$ ipython --no-banner

In [1]: import numpy as np

In [2]: import numpy.linalg as la

In [3]: np.set_printoptions(precision=2, suppress=True, linewidth=100)

In [4]: def tidy(a):
   ...:     return np.round(a, 2) + 0
   ...: 

In [5]: K = np.load("mat.npy")

In [6]: print(K)
[[-0.29 -0.8  -0.46 -0.75  0.17  2.65 -0.66]
 [ 1.38  0.91 -0.62 -1.14  1.03 -1.17  1.48]
 [-0.89  0.66 -0.72 -0.02  2.67 -0.34  0.08]
 [-0.06  1.06 -1.2   1.89 -0.16 -0.64  1.56]
 [-0.77  0.59 -0.42  1.5   0.87 -1.79  1.29]
 [-1.79 -1.14  0.21 -0.97  0.81  1.36 -1.01]
 [ 0.73  2.53  0.81  0.98  0.38 -0.35  0.43]
 [-0.71 -0.22  0.64  2.25 -0.9  -0.83  1.22]
 [ 2.91 -0.43  0.29 -0.49 -0.09 -0.18 -0.1 ]
 [ 0.7   0.3   2.37  0.52  1.2   1.04 -0.05]
 [-0.19  0.96  1.11  0.77  2.38 -0.53  0.52]
 [ 1.38  0.41 -0.59  1.16 -1.04 -1.39 -1.49]
 [ 0.49  1.03  0.76 -0.63 -1.85  1.69 -0.65]
 [-0.02  0.96 -0.38  1.43  0.91  1.5  -1.67]
 [-1.64 -0.49  0.41  0.24  2.13  0.77  0.85]
 [-0.33  2.03 -0.38  1.86  0.65  0.01  0.88]
 [ 1.95 -0.83  1.92 -0.51  0.09 -0.73  0.15]
 [-0.25 -0.52  1.75 -0.58  2.25 -0.14 -0.45]
 [-1.11 -0.61 -0.74  0.51  2.34 -0.23 -1.02]
 [-1.37 -1.1   0.24 -2.26 -0.51  0.69 -0.04]
 [-1.29 -1.52 -0.23  0.59  1.58  0.02  1.46]
 [-1.45 -1.7   0.75 -0.77  0.66 -1.32 -0.83]
 [ 0.67  0.7  -0.85  0.68 -2.38 -0.51 -0.98]
 [ 0.26  1.56 -0.76 -1.1  -1.49 -0.97 -1.25]
 [ 0.35 -1.34 -1.49  1.58  0.17 -0.32  1.49]
 [-1.39 -0.66  0.51  1.4  -1.71  0.72  0.98]
 [-0.34 -1.32  0.79  0.97 -2.04 -0.44  1.1 ]
 [-1.58 -0.01  0.43 -1.23  1.29 -1.11  1.38]
 [-2.18  1.65  0.19  0.18 -1.16  0.28 -0.07]
 [ 1.28  0.36  1.68 -1.63 -0.72 -0.71 -0.84]
 [ 1.56  1.76 -1.21  0.41  0.79 -0.65  0.89]]

In [7]: cen = K - K.mean(axis=0)

In [8]: evecs = la.svd(cen)[2][:6]

In [9]: B = cen - cen @ evecs.T @ evecs

In [10]: print(tidy(np.diag(evecs.T @ evecs)))
[0.97 0.98 0.95 0.84 1.   0.75 0.51]

In [11]: tidy(np.cov(cen @ evecs.T, rowvar=False))
Out[11]: 
array([[2.32, 0.  , 0.  , 0.  , 0.  , 0.  ],
       [0.  , 1.98, 0.  , 0.  , 0.  , 0.  ],
       [0.  , 0.  , 1.54, 0.  , 0.  , 0.  ],
       [0.  , 0.  , 0.  , 1.12, 0.  , 0.  ],
       [0.  , 0.  , 0.  , 0.  , 0.83, 0.  ],
       [0.  , 0.  , 0.  , 0.  , 0.  , 0.73]])

In [12]: la.norm(K, axis=1).argmax()
Out[12]: np.int64(1)

In [13]: tidy(la.norm(K, axis=0))
Out[13]: array([6.8 , 6.28, 5.39, 6.43, 7.8 , 5.56, 5.57])

In [14]: tidy(la.norm(K, axis=1))
Out[14]: 
array([3.  , 3.01, 3.  , 3.  , 3.  , 3.  , 3.  , 3.  , 3.  , 3.  , 3.  , 3.  , 3.  , 3.  , 3.  ,
       3.01, 3.  , 3.  , 3.  , 3.  , 3.  , 3.  , 3.  , 3.  , 3.  , 3.  , 3.  , 3.  , 3.  , 3.  ,
       3.  ])

In [15]: tidy(la.norm(K, "nuc"))
Out[15]: np.float64(42.88)

In [16]: tidy(K[9] @ K[27])
Out[16]: np.float64(-0.4)

In [17]: G = K.T @ K

In [18]: print(tidy(np.trace(G)), tidy((K ** 2).sum()))
279.0 279.0

In [19]: print((K @ K.T).shape)
(31, 31)

In [20]: d = la.norm(K[:, None] - K[None], axis=-1)

In [21]: (d + 1e9 * np.eye(31)).round(6).argmin(axis=1)
Out[21]: 
array([ 5, 30, 18, 15,  3, 19, 15, 26, 16, 17,  2, 22, 22, 18, 20,  3,  8, 10,  2,  5, 14, 17, 11,
       22,  3, 26, 25, 14, 25, 16,  1])

In [22]: np.flatnonzero(d[28] < d.mean() / 2)
Out[22]: array([28])

In [23]: A = np.array([[2.0, 1.0, 0.0, -2.0],
    ...:     [1.0, 1.0, 0.0, -3.0],
    ...:     [2.0, 0.0, 0.0, 3.0],
    ...:     [0.0, 0.0, 0.0, 0.0]])

In [24]: A
Out[24]: 
array([[ 2.,  1.,  0., -2.],
       [ 1.,  1.,  0., -3.],
       [ 2.,  0.,  0.,  3.],
       [ 0.,  0.,  0.,  0.]])

In [25]: # rows and columns are dependent

In [26]: rk = la.matrix_rank(A)

In [27]: rk
Out[27]: np.int64(3)

In [28]: ns = la.svd(A)[2][rk:].T

In [29]: np.allclose(A @ ns, 0)
Out[29]: True

In [30]: print([int(la.matrix_rank(np.delete(A, i, axis=0))) for i in range(4)])
[2, 2, 2, 3]

In [31]: ns.shape
Out[31]: (4, 1)

In [32]: la.matrix_rank(A.T @ A), la.matrix_rank(A @ A.T)
Out[32]: (np.int64(3), np.int64(3))

In [33]: print([int(la.matrix_rank(A[:i])) for i in range(1, len(A) + 1)])
[1, 2, 3, 3]

In [34]: rng = np.random.default_rng(54)

In [35]: B = A + rng.integers(-2, 3, (4, 3)) @ rng.integers(-2, 3, (3, 4))

In [36]: B
Out[36]: 
array([[ 4., -2.,  0., -3.],
       [ 5.,  1.,  2., -5.],
       [-2.,  2., -3.,  0.],
       [ 3.,  0.,  4.,  6.]])

In [37]: tidy(la.svd(B - A, compute_uv=False))
Out[37]: array([9.88, 5.55, 2.93, 0.  ])

In [38]: print(np.abs(B - A).sum(axis=1))
[ 6.  8. 12. 13.]

In [39]: print(la.matrix_rank(B - A, tol=1e-8))
3

In [40]: G = A.T @ A

In [41]: print(np.trace(G), (A ** 2).sum())
33.0 33.0

In [42]: la.matrix_rank(G)
Out[42]: np.int64(3)

In [43]: (A @ A.T).shape
Out[43]: (4, 4)

In [44]: m1 = np.loadtxt("block1.csv", delimiter=",")

In [45]: m1
Out[45]: 
array([[-3., -3.,  2.,  0.],
       [ 3., -2.,  0., -2.],
       [-3., -3., -3., -1.],
       [-2.,  3.,  2., -2.]])

In [46]: tidy(np.abs(la.eigvals(m1)).max())
Out[46]: np.float64(4.46)

In [47]: m1 @ m1
Out[47]: 
array([[ -6.,   9., -12.,   4.],
       [-11., -11.,   2.,   8.],
       [ 11.,  21.,   1.,  11.],
       [ 13., -12., -14.,  -4.]])

In [48]: print(tidy(np.sort(np.abs(la.eigvals(m1)))))
[4.13 4.13 4.46 4.46]

In [49]: (m1 + m1.T) / 2
Out[49]: 
array([[-3. ,  0. , -0.5, -1. ],
       [ 0. , -2. , -1.5,  0.5],
       [-0.5, -1.5, -3. ,  0.5],
       [-1. ,  0.5,  0.5, -2. ]])

In [50]: np.allclose(m1 @ m1.T, m1.T @ m1)
Out[50]: False

In [51]: print(tidy(la.matrix_power(m1, 2)))
[[ -6.   9. -12.   4.]
 [-11. -11.   2.   8.]
 [ 11.  21.   1.  11.]
 [ 13. -12. -14.  -4.]]
